% python3 -q
>>> import numpy as np
>>> from numpy import linalg as LA
>>> np.set_printoptions(precision=2, suppress=True, linewidth=140, legacy="1.25")
>>> def rd(a):
...     return np.round(a, 2) + 0
... 
>>> M = np.load("m.npy")
>>> M
array([[-2, -1,  2,  1,  2,  1, -2],
       [-2,  1, -2, -2,  2,  0,  2],
       [ 1, -2,  0,  1,  2,  0, -1],
       [-1,  1,  1,  1,  0, -2,  2],
       [ 0, -2,  4,  3,  0,  1, -4]])
>>> np.argsort(-LA.norm(M, axis=0).round(6), kind="stable")[:3]
array([6, 2, 3])
>>> rd(LA.norm(M, 2) / LA.norm(M))
0.82
>>> LA.cond(M) > 100
True
>>> rd(M @ LA.pinv(M) @ M)
array([[-2., -1.,  2.,  1.,  2.,  1., -2.],
       [-2.,  1., -2., -2.,  2.,  0.,  2.],
       [ 1., -2.,  0.,  1.,  2.,  0., -1.],
       [-1.,  1.,  1.,  1.,  0., -2.,  2.],
       [ 0., -2.,  4.,  3.,  0.,  1., -4.]])
>>> rd(np.trace(LA.pinv(M) @ M))
4.0
>>> np.abs(np.diag(LA.qr(M)[1])) > 1e-9
array([ True,  True,  True,  True, False])
>>> U, sig, Vh = LA.svd(M)
>>> np.argmax(sig[:-1] / (sig[1:] + 1e-6)) + 1
4
>>> out = U[:, :4] @ np.diag(sig[:4]) @ Vh[:4]
>>> LA.matrix_rank(M, rtol=0.05)
4
>>> rd(np.abs(M - out).max())
0.0
>>> LA.matrix_rank(out)
4
>>> rd(out)
array([[-2., -1.,  2.,  1.,  2.,  1., -2.],
       [-2.,  1., -2., -2.,  2.,  0.,  2.],
       [ 1., -2.,  0.,  1.,  2.,  0., -1.],
       [-1.,  1.,  1.,  1.,  0., -2.,  2.],
       [ 0., -2.,  4.,  3.,  0.,  1., -4.]])
>>> r = LA.matrix_rank(M)
>>> r
4
>>> null = LA.svd(M)[2][r:].T
>>> [int(LA.matrix_rank(np.delete(M, i, axis=0))) for i in range(5)]
[4, 4, 3, 3, 4]
>>> [int(LA.matrix_rank(M[:i])) for i in range(1, len(M) + 1)]
[1, 2, 3, 4, 4]
>>> np.allclose(M @ null, 0)
True
>>> rd(M @ null)
array([[0., 0., 0.],
       [0., 0., 0.],
       [0., 0., 0.],
       [0., 0., 0.],
       [0., 0., 0.]])
>>> LA.matrix_rank(M.T @ M), LA.matrix_rank(M @ M.T)
(4, 4)
>>> null.shape
(7, 3)
>>> U, sig, Vh = LA.svd(M)
>>> V = Vh[:(sig > 1e-8).sum()]
>>> rng = np.random.default_rng(685)
>>> x = M[0] + -1 * M[1] + rng.integers(2) * np.eye(7)[1]
>>> x
array([ 0., -1.,  4.,  3.,  0.,  1., -4.])
>>> rd(LA.norm(x - V.T @ V @ x))
0.79
>>> np.allclose(V.T @ V @ x, x)
False
>>> LA.matrix_rank(np.vstack([M, x]))
5
>>> Z = 3 * np.array([[-0.5, 0.7, 0.4, -1.4, 0.9, -1.4], [0.7, 0.3, 1.2, -0.9, -1.9, -0.6]])
>>> lab = rng.integers(0, 2, 24)
>>> A = Z[lab] + rng.normal(size=(24, 6))
>>> rd(A)
array([[ 1.78,  1.01,  1.96, -3.41, -7.58, -3.74],
       [ 1.18, -0.37,  3.8 , -3.15, -6.92, -2.92],
       [ 2.  , -0.97,  4.31, -4.08, -5.79, -1.3 ],
       [-1.67,  0.24,  1.55, -3.96,  1.9 , -2.48],
       [ 2.33,  1.72,  4.99, -4.27, -5.11, -1.73],
       [-0.33,  1.56,  2.04, -5.05,  1.7 , -3.15],
       [-0.71,  0.51,  0.23, -4.84,  2.27, -3.51],
       [-0.47,  2.87,  2.36, -3.86,  2.65, -6.23],
       [ 2.98,  0.49,  3.28, -2.68, -5.15, -3.49],
       [ 2.8 ,  1.09,  2.75, -1.87, -5.57,  1.  ],
       [-2.65,  1.14,  0.23, -5.53,  2.71, -2.62],
       [-1.29,  1.03,  1.49, -3.71,  2.65, -3.89],
       [-0.09,  3.17,  0.83, -4.94,  4.68, -4.45],
       [-0.11,  2.91,  1.1 , -5.84,  1.88, -5.54],
       [-1.22,  2.42, -0.38, -4.85,  4.67, -4.06],
       [-1.73,  2.74,  1.79, -6.65,  4.9 , -4.23],
       [ 3.  , -0.39,  3.4 , -3.22, -5.68, -1.93],
       [ 1.15,  1.42,  1.35, -3.84,  3.72, -5.47],
       [-2.5 ,  2.26,  1.12, -3.16,  3.76, -5.26],
       [ 0.46,  2.57,  3.23, -2.86, -6.97, -0.95],
       [ 1.12,  0.05,  4.39, -3.05, -5.73, -2.19],
       [-1.82,  0.68,  0.67, -3.23,  1.65, -3.2 ],
       [ 3.43,  1.09,  4.05, -3.25, -5.65, -2.51],
       [ 2.83,  1.56,  5.53, -3.46, -6.86, -1.7 ]])
>>> W = np.array([[1, 0, 0], [2, 2, 0], [0, 2, 1], [0, 0, 0], [0, 1, 2], [2, 2, 0]])
>>> coef = np.array([2, 3, 1])
>>> H = np.maximum(A @ W + coef, 0)
>>> rd((H > 0).mean(axis=0))
array([0.25, 0.79, 0.54])
>>> Z = np.array([[2, 0], [1, 0], [2, 3]])
>>> W @ Z
array([[2, 0],
       [6, 0],
       [4, 3],
       [0, 0],
       [5, 6],
       [6, 0]])
>>> (H @ Z).round(6).argmax(axis=1)
array([0, 0, 0, 1, 0, 1, 1, 1, 0, 0, 1, 1, 1, 1, 1, 1, 0, 1, 1, 0, 0, 1, 0, 0])
